$ python3 -q
>>> import numpy as np
>>> np.set_printoptions(suppress=True, linewidth=120)
>>> def rnd(a):
...     return np.round(a, 1) + 0
... 
>>> W0 = np.loadtxt("a.csv", delimiter=",")
>>> W0
array([[-3., -2.,  3.,  3.,  0.],
       [ 0.,  3.,  2.,  3.,  0.],
       [ 0.,  0., -2.,  3., -3.],
       [-3.,  3.,  2., -3., -2.],
       [-3., -1., -1.,  1.,  2.],
       [ 2.,  3.,  0., -3.,  3.],
       [-2.,  0.,  2., -2.,  0.]])
>>> out = np.array([[-1, 2], [-1, -1], [2, 1], [1, 2], [1, -2]])
>>> np.linalg.matrix_rank(W0 @ out)
np.int64(2)
>>> np.vstack([W0, out.T]).shape
(9, 5)
>>> out.T @ W0.T
array([[ 14.,   4.,  -4.,  -1.,   5.,  -5.,   4.],
       [  5.,   5.,  10.,  -9.,  -8., -11.,  -6.]])
>>> np.linalg.matrix_rank(np.vstack([W0, out.T]))
np.int64(5)
>>> out = np.array([[0, 0, 0, 1], [0, 0, 1, 2], [1, 2, 1, 0], [1, 0, 0, 2]])
>>> out[-1] = out[0]
>>> data = out + 0.1 * np.eye(4)
>>> data
array([[0.1, 0. , 0. , 1. ],
       [0. , 0.1, 1. , 2. ],
       [1. , 2. , 1.1, 0. ],
       [0. , 0. , 0. , 1.1]])
>>> vals, vecs = np.linalg.eig(data)
>>> data @ vecs[:, 0] - vals[0] * vecs[:, 0]
array([0., 0., 0., 0.])
>>> rnd(np.sort(np.linalg.eigvals(data @ data)))
array([0. , 0.8, 1.2, 4.4])
>>> rnd(np.prod(vals))
np.float64(-0.2)
>>> J = np.array([[34, 9, 28, 16, 5, 18],
...     [9, 19, 12, 20, 10, 18],
...     [28, 12, 35, 21, 11, 31],
...     [16, 20, 21, 42, 28, 23],
...     [5, 10, 11, 28, 21, 13],
...     [18, 18, 31, 23, 13, 35]])
>>> np.linalg.lstsq(J[:-1].T, J[-1])[2]
np.int32(4)
>>> rnd(J @ np.linalg.pinv(J) @ J)
array([[34.,  9., 28., 16.,  5., 18.],
       [ 9., 19., 12., 20., 10., 18.],
       [28., 12., 35., 21., 11., 31.],
       [16., 20., 21., 42., 28., 23.],
       [ 5., 10., 11., 28., 21., 13.],
       [18., 18., 31., 23., 13., 35.]])
>>> x0 = np.array([1, 1, 2, 2, 0, 2])
>>> h1 = np.maximum(J @ x0, 0)
>>> np.maximum(J @ x0, 0) - np.maximum(-J @ x0, 0)
array([167, 128, 214, 208, 119, 214])
>>> np.maximum(J @ (3 * x0), 0)
array([501, 384, 642, 624, 357, 642])
>>> J.T @ h1
array([20597, 15705, 26013, 26716, 15574, 25765])
>>> np.flatnonzero(h1 > 1e-9)
array([0, 1, 2, 3, 4, 5])
>>> J * (h1 > 1e-9)[:, None]
array([[34,  9, 28, 16,  5, 18],
       [ 9, 19, 12, 20, 10, 18],
       [28, 12, 35, 21, 11, 31],
       [16, 20, 21, 42, 28, 23],
       [ 5, 10, 11, 28, 21, 13],
       [18, 18, 31, 23, 13, 35]])
>>> left, sigma, Vt = np.linalg.svd(J)
>>> rnd(sigma)
array([124. ,  36.6,  16.1,   9.3,   0. ,   0. ])
>>> out = left[:, :4] @ np.diag(sigma[:4]) @ Vt[:4]
>>> rnd(np.linalg.norm(J - out, 2)), rnd(sigma[4])
(np.float64(0.0), np.float64(0.0))
>>> rnd(np.linalg.norm(J - out) / np.linalg.norm(J))
np.float64(0.0)
>>> rnd(out)
array([[34.,  9., 28., 16.,  5., 18.],
       [ 9., 19., 12., 20., 10., 18.],
       [28., 12., 35., 21., 11., 31.],
       [16., 20., 21., 42., 28., 23.],
       [ 5., 10., 11., 28., 21., 13.],
       [18., 18., 31., 23., 13., 35.]])
>>> rnd(np.abs(J - out).max())
np.float64(0.0)
>>> np.linalg.matrix_rank(J, rtol=0.05)
np.int64(4)
>>> rng = np.random.default_rng(80894)
>>> labels = rng.integers(0, 2, 8)
>>> E = (labels[:, None] == labels) * 3 + np.eye(8)
>>> E
array([[4., 3., 0., 0., 3., 3., 3., 3.],
       [3., 4., 0., 0., 3., 3., 3., 3.],
       [0., 0., 4., 3., 0., 0., 0., 0.],
       [0., 0., 3., 4., 0., 0., 0., 0.],
       [3., 3., 0., 0., 4., 3., 3., 3.],
       [3., 3., 0., 0., 3., 4., 3., 3.],
       [3., 3., 0., 0., 3., 3., 4., 3.],
       [3., 3., 0., 0., 3., 3., 3., 4.]])
>>> out = E[0, 0] * E[1:] - np.outer(E[1:, 0], E[0])
>>> out
array([[ 0.,  7.,  0.,  0.,  3.,  3.,  3.,  3.],
       [ 0.,  0., 16., 12.,  0.,  0.,  0.,  0.],
       [ 0.,  0., 12., 16.,  0.,  0.,  0.,  0.],
       [ 0.,  3.,  0.,  0.,  7.,  3.,  3.,  3.],
       [ 0.,  3.,  0.,  0.,  3.,  7.,  3.,  3.],
       [ 0.,  3.,  0.,  0.,  3.,  3.,  7.,  3.],
       [ 0.,  3.,  0.,  0.,  3.,  3.,  3.,  7.]])
>>> np.flatnonzero(~out.round(6).any(axis=1))
array([], dtype=int64)
>>> rnd(E[:, 0] / E[0, 0])
array([1. , 0.8, 0. , 0. , 0.8, 0.8, 0.8, 0.8])
>>> np.linalg.matrix_rank(out), np.linalg.matrix_rank(E)
(np.int64(7), np.int64(8))
>>> M = np.array([[1, 2, 0, 0], [2, 3, 0, 0], [0, 0, 1, 2], [0, 0, 2, 3]])
>>> rnd(np.linalg.det(M))
np.float64(1.0)
>>> (M != 0).astype(int)
array([[1, 1, 0, 0],
       [1, 1, 0, 0],
       [0, 0, 1, 1],
       [0, 0, 1, 1]])
>>> def softmax(z):
...     e = np.exp(z - z.max(axis=-1, keepdims=True))
...     return e / e.sum(axis=-1, keepdims=True)
... 
>>> rnd(softmax(M[2]))
array([0.1, 0.1, 0.2, 0.6])
>>> S = M @ M.T / np.sqrt(4)
>>> softmax(S).round(6).argmax(axis=1)
array([1, 1, 3, 3])
>>> F = np.loadtxt("mat.csv", delimiter=",")
>>> rnd(F)
array([[  1.8,  13.4,   4.3,   1.6,  14. ,   0.6],
       [-15.9,  -1.5, -10.1,   3.9,  -4.5,   2.9],
       [  6.6,  11.7,   6.8,   0.1,  13.1,  -0.4],
       [ 12.8, -10.3,   5.4,  -5. ,  -8.1,  -3.2],
       [ -1.4, -13.5,  -4. ,  -1.8, -14. ,  -0.7],
       [ 15.8,  -5.9,   8.2,  -5. ,  -3.1,  -3.5],
       [ 16.4,  -3.6,   9.1,  -4.8,  -0.6,  -3.4],
       [-14.1,  -5.2,  -9.8,   2.8,  -8. ,   2.3],
       [-16.2,  -0.4, -10. ,   4.1,  -3.5,   3.1],
       [ 10.3,   9.3,   8.5,  -1.2,  11.4,  -1.3],
       [-10.4,  12. ,  -3.5,   4.6,  10.3,   2.9],
       [  3.8,  12.9,   5.4,   1. ,  13.8,   0.2],
       [-11.9,  -7.9,  -9.1,   1.8, -10.3,   1.7],
       [ 14. ,   5.5,   9.8,  -2.8,   8.1,  -2.3],
       [ 16.5,  -2.1,   9.6,  -4.6,   0.9,  -3.3],
       [-16.5,   2.5,  -9.5,   4.7,  -0.6,   3.3],
       [ 16. ,   1.3,  10. ,  -4. ,   4.3,  -3. ],
       [  1.7,  13.4,   4.2,   1.7,  14. ,   0.7],
       [ -4.7, -12.5,  -5.8,  -0.8, -13.6,   0. ],
       [ 11.6, -11.2,   4.4,  -4.8,  -9.3,  -3.1],
       [-16.1,   5. ,  -8.6,   5. ,   2.1,   3.5]])
>>> labels = F[:, 3] > np.median(F[:, 3])
>>> u = F[labels].mean(axis=0) - F[~labels].mean(axis=0)
>>> ((F - F.mean(axis=0)) @ u > 0).astype(int)
array([1, 1, 0, 0, 0, 0, 0, 1, 1, 0, 1, 1, 1, 0, 0, 1, 0, 1, 1, 0, 1])
>>> rnd((((F - F.mean(axis=0)) @ u > 0) == labels).mean())
np.float64(1.0)
>>> rnd(u)
array([-19.7,   7.3, -10.3,   6.3,   3.7,   4.3])
>>> arr = np.vander(np.arange(6) - 4, 4, increasing=True)
>>> arr
array([[  1,  -4,  16, -64],
       [  1,  -3,   9, -27],
       [  1,  -2,   4,  -8],
       [  1,  -1,   1,  -1],
       [  1,   0,   0,   0],
       [  1,   1,   1,   1]])
>>> # column 3 dominates
>>> left, sigma, Vt = np.linalg.svd(arr)
>>> np.argmax(sigma[:-1] / (sigma[1:] + 1e-6)) + 1
np.int64(1)
>>> rnd(sigma)
array([72.6,  3.8,  1.7,  1.1])
>>> out = left[:, :1] @ np.diag(sigma[:1]) @ Vt[:1]
>>> rnd(np.linalg.norm(arr - out, 2)), rnd(sigma[1])
(np.float64(3.8), np.float64(3.8))
>>> rnd(np.linalg.norm(arr - out) / np.linalg.norm(arr))
np.float64(0.1)
>>> np.linalg.matrix_rank(arr, rtol=0.05)
np.int64(2)
>>> feats = np.loadtxt("out8.csv", delimiter=",")
>>> feats
array([[-30.9,  21.7,  30.6, -49.8,  10.5, -50.5],
       [-31.1,  19.6,  29.9, -51.2,  10.1, -48.2],
       [-30.9,  18.4,  29.8, -51.2,   9.9, -49.5],
       [-30.6,  20.6,  29.8, -50.6,   9.2, -48.7],
       [-30.4,  17.4,  28.9, -49.2,  10.4, -48.9],
       [-29.8,  19.1,  29.6, -47.9,  11.7, -48.8],
       [-29.8,  19.6,  30.5, -49.5,   8.5, -49.5],
       [-30. ,  21.2,  30.1, -50.6,  12.7, -48.4],
       [-29.4,  20.8,  31. , -49.3,  10.4, -49.5],
       [-28.6,  21.8,  29.2, -49.3,   9.9, -50.7],
       [-30. ,  19.6,  30.6, -51.2,   9.7, -49.6],
       [-30. ,  20.5,  29. , -51.7,  10.1, -49.8],
       [-29.7,  19.9,  30.2, -49.2,  12. , -49.1],
       [-29. ,  20. ,  30.1, -50.7,  12. , -50.8],
       [-30.9,  19. ,  29.3, -49.6,  12.2, -47.9],
       [-29. ,  20. ,  28.9, -51.1,   8.8, -49.6],
       [-28.7,  19.8,  28.2, -49.9,   9.2, -51. ],
       [-31.4,  20.3,  30.9, -51.4,   9.5, -48.2],
       [-29.5,  18.3,  29.2, -49.7,   7.6, -49.3],
       [-29.4,  19.8,  30.4, -48.9,   9.7, -50.2],
       [-29.6,  21.2,  30.8, -51.3,   9.8, -46.9],
       [-29.9,  18.7,  29.1, -50. ,   9.5, -51.3],
       [-31.8,  20.1,  29.8, -49. ,  12. , -48.8],
       [-30.2,  20.7,  29.9, -47.8,   9.6, -49.6],
       [-28.4,  21.5,  31.3, -51.3,  10.2, -50.4],
       [-28.4,  18.7,  29.3, -49.7,  10.2, -50.8],
       [-29.3,  21.6,  31.5, -50.2,  10.3, -50.8],
       [-31. ,  18.9,  28.6, -50. ,  10.5, -50.4],
       [-30.8,  20.3,  28.6, -50. ,  10.5, -50.1]])
>>> out = np.c_[feats[:, :4] @ np.array([[2, 0, 4, 3], [5, 1, 4, 2], [4, 1, 5, 3], [5, 5, 0, 3]]), np.array([2, 2, 0, 1, 1, 1, 2, 3, 1, 2, 2, 2, 2, 0, 3, 0, 1, 1, 3, 3, 2, 2, 0, 2, 1, 0, 0, 0, 0])]
>>> rnd(out)
array([[ -79.9, -196.7,  116.2, -106.9,    2. ],
       [-100.6, -206.5,  103.5, -118. ,    2. ],
       [-106.6, -207.8,   99. , -120.1,    0. ],
       [ -92. , -202.6,  109. , -113. ,    1. ],
       [-104.2, -199.7,   92.5, -117.3,    1. ],
       [ -85.2, -190.8,  105.2, -106.1,    1. ],
       [ -87.1, -197.4,  111.7, -107.2,    2. ],
       [ -86.6, -201.7,  115.3, -109.1,    3. ],
       [ -77.3, -194.7,  120.6, -101.5,    1. ],
       [ -77.9, -195.5,  118.8, -102.5,    2. ],
       [ -95.6, -205.8,  111.4, -112.6,    2. ],
       [-100. , -209. ,  107. , -117.1,    2. ],
       [ -85.1, -195.9,  111.8, -106.3,    2. ],
       [ -91.1, -203.4,  114.5, -108.8,    0. ],
       [ -97.6, -199.7,   98.9, -115.6,    3. ],
       [ -97.9, -206.6,  108.5, -113.6,    0. ],
       [ -95.1, -201.5,  105.4, -111.6,    1. ],
       [ -94.7, -205.8,  110.1, -115.1,    1. ],
       [ -99.2, -201. ,  101.2, -113.4,    3. ],
       [ -82.7, -194.3,  113.6, -104.1,    3. ],
       [ -86.5, -204.5,  120.4, -107.9,    2. ],
       [ -99.9, -202.2,  100.7, -115. ,    2. ],
       [ -88.9, -195.1,  102.2, -112.8,    0. ],
       [ -76.3, -188.4,  111.5, -102.9,    2. ],
       [ -80.6, -203.7,  128.9, -102.2,    1. ],
       [ -94.6, -200.5,  107.7, -109. ,    0. ],
       [ -75.6, -197.9,  126.7, -100.8,    0. ],
       [-103.1, -202.5,   94.6, -119.4,    0. ],
       [ -95.7, -201.1,  101. , -116. ,    0. ]])
>>> np.linalg.matrix_rank(np.c_[feats, out])
np.int64(7)
>>> np.linalg.matrix_rank(out)
np.int64(5)
>>> labels = feats[:, 3] > np.median(feats[:, 3])
>>> u = feats[labels].mean(axis=0) - feats[~labels].mean(axis=0)
>>> ((feats - feats.mean(axis=0)) @ u > 0).astype(int)
array([0, 0, 0, 0, 1, 1, 1, 0, 1, 1, 0, 0, 1, 0, 1, 0, 1, 0, 1, 1, 0, 1, 1, 1, 0, 1, 0, 1, 1])
>>> rnd(u)
array([ 0.2, -0.4, -0.2,  1.6,  0.1, -0.1])
>>> rnd((((feats - feats.mean(axis=0)) @ u > 0) == labels).mean())
np.float64(0.9)
>>> Ac = feats - feats.mean(axis=0)
>>> vecs = np.linalg.svd(Ac)[2][:1]
>>> out = Ac - Ac @ vecs.T @ vecs
>>> rnd((Ac @ vecs.T).std(axis=0))
array([1.3])
>>> rnd(np.linalg.norm(out) / np.linalg.norm(Ac))
np.float64(0.8)
>>> G = np.cov(feats, rowvar=False)
>>> rnd(np.polyfit(feats[:, 2], feats[:, 4], 1))
array([0.1, 6.7])
>>> G.shape
(6, 6)
>>> np.median(feats, axis=0)
array([-29.9,  20. ,  29.8, -50. ,  10.1, -49.6])
>>> rnd(feats.std(axis=0))
array([0.9, 1.1, 0.8, 1. , 1.2, 1. ])
>>> np.argsort(-feats.std(axis=0).round(6), kind="stable")
array([4, 1, 5, 3, 0, 2])
>>> rnd(np.corrcoef(feats.T))
array([[ 1. ,  0.2,  0.1,  0. , -0.2, -0.5],
       [ 0.2,  1. ,  0.5, -0.2,  0.1,  0. ],
       [ 0.1,  0.5,  1. , -0.2,  0.1,  0.2],
       [ 0. , -0.2, -0.2,  1. ,  0.2, -0.1],
       [-0.2,  0.1,  0.1,  0.2,  1. ,  0.2],
       [-0.5,  0. ,  0.2, -0.1,  0.2,  1. ]])
>>> rnd(G)
array([[ 0.8,  0.2,  0. ,  0. , -0.2, -0.5],
       [ 0.2,  1.2,  0.5, -0.2,  0.2, -0.1],
       [ 0. ,  0.5,  0.7, -0.1,  0.1,  0.2],
       [ 0. , -0.2, -0.1,  1. ,  0.2, -0.1],
       [-0.2,  0.2,  0.1,  0.2,  1.4,  0.2],
       [-0.5, -0.1,  0.2, -0.1,  0.2,  1.1]])
>>> np.argwhere(np.triu(np.abs(np.corrcoef(feats.T)) > 0.8, 1))
array([], shape=(0, 2), dtype=int64)
>>> rnd(np.corrcoef(feats[:, 2], feats[:, 4])[0, 1])
np.float64(0.1)
